>>> import numpy as np
>>> from numpy import linalg as LA
>>> np.set_printoptions(suppress=True, linewidth=120)
>>> data = np.loadtxt("run13.csv", delimiter=",")
>>> data
array([[3., 3., 3., 3., 3., 3.],
       [3., 2., 3., 2., 3., 2.],
       [1., 3., 1., 3., 1., 3.],
       [3., 3., 3., 3., 3., 3.],
       [3., 2., 3., 2., 3., 2.],
       [1., 3., 1., 3., 1., 3.]])
>>> # column 2 repeats column 0
>>> left, s, vt = LA.svd(data)
>>> np.argmax(s[:-1] / (s[1:] + 1e-6)) + 1
np.int64(2)
>>> M2 = left[:, :2] @ np.diag(s[:2]) @ vt[:2]
>>> LA.matrix_rank(M2)
np.int64(2)
>>> def softmax(z):
...     e = np.exp(z - z.max(axis=-1, keepdims=True))
...     return e / e.sum(axis=-1, keepdims=True)
... 
>>> np.round(softmax(10 * data[0]), 2)
array([0.17, 0.17, 0.17, 0.17, 0.17, 0.17])
>>> scores = data @ data.T / np.sqrt(6)
>>> softmax(scores).round(6).argmax(axis=1)
array([0, 0, 0, 0, 0, 0])
>>> np.round(softmax(scores)[0] @ data, 2)
array([3.  , 2.98, 3.  , 2.98, 3.  , 2.98])
>>> mat = np.load("test5.npy")
>>> mat
array([[-1., -9.,  6.,  0.,  0.,  0.,  0.,  0.,  0.,  0.],
       [-1., -5., -9.,  0.,  0.,  0.,  0.,  0.,  0.,  0.],
       [-9.,  9.,  7.,  0.,  0.,  0.,  0.,  0.,  0.,  0.],
       [ 0.,  0.,  0.,  2.,  0.,  4.,  2.,  2.,  2.,  1.],
       [ 0.,  0.,  0.,  5.,  0.,  5.,  0.,  0.,  2.,  0.],
       [ 0.,  0.,  0.,  0.,  3.,  0.,  4.,  2.,  5.,  4.],
       [ 0.,  0.,  0.,  1.,  2.,  5.,  1.,  1.,  0.,  1.],
       [ 0.,  0.,  0.,  1.,  0.,  2.,  5.,  4.,  4.,  0.],
       [ 0.,  0.,  0.,  2.,  1.,  5.,  2.,  5.,  4.,  4.],
       [ 0.,  0.,  0.,  5.,  0.,  5.,  3.,  4.,  0.,  2.]])
>>> r0 = np.array([0, 1, 3, 0, -2, -1, 1, 1, -3, -3])
>>> M2 = mat + np.outer(r0, np.eye(10)[9])
>>> np.round(LA.det(M2) / LA.det(mat), 2), np.round(1 + LA.solve(mat, r0)[9], 2)
(np.float64(0.61), np.float64(0.61))
>>> LA.matrix_rank(LA.inv(M2) - LA.inv(mat), tol=1e-8)
np.int64(1)
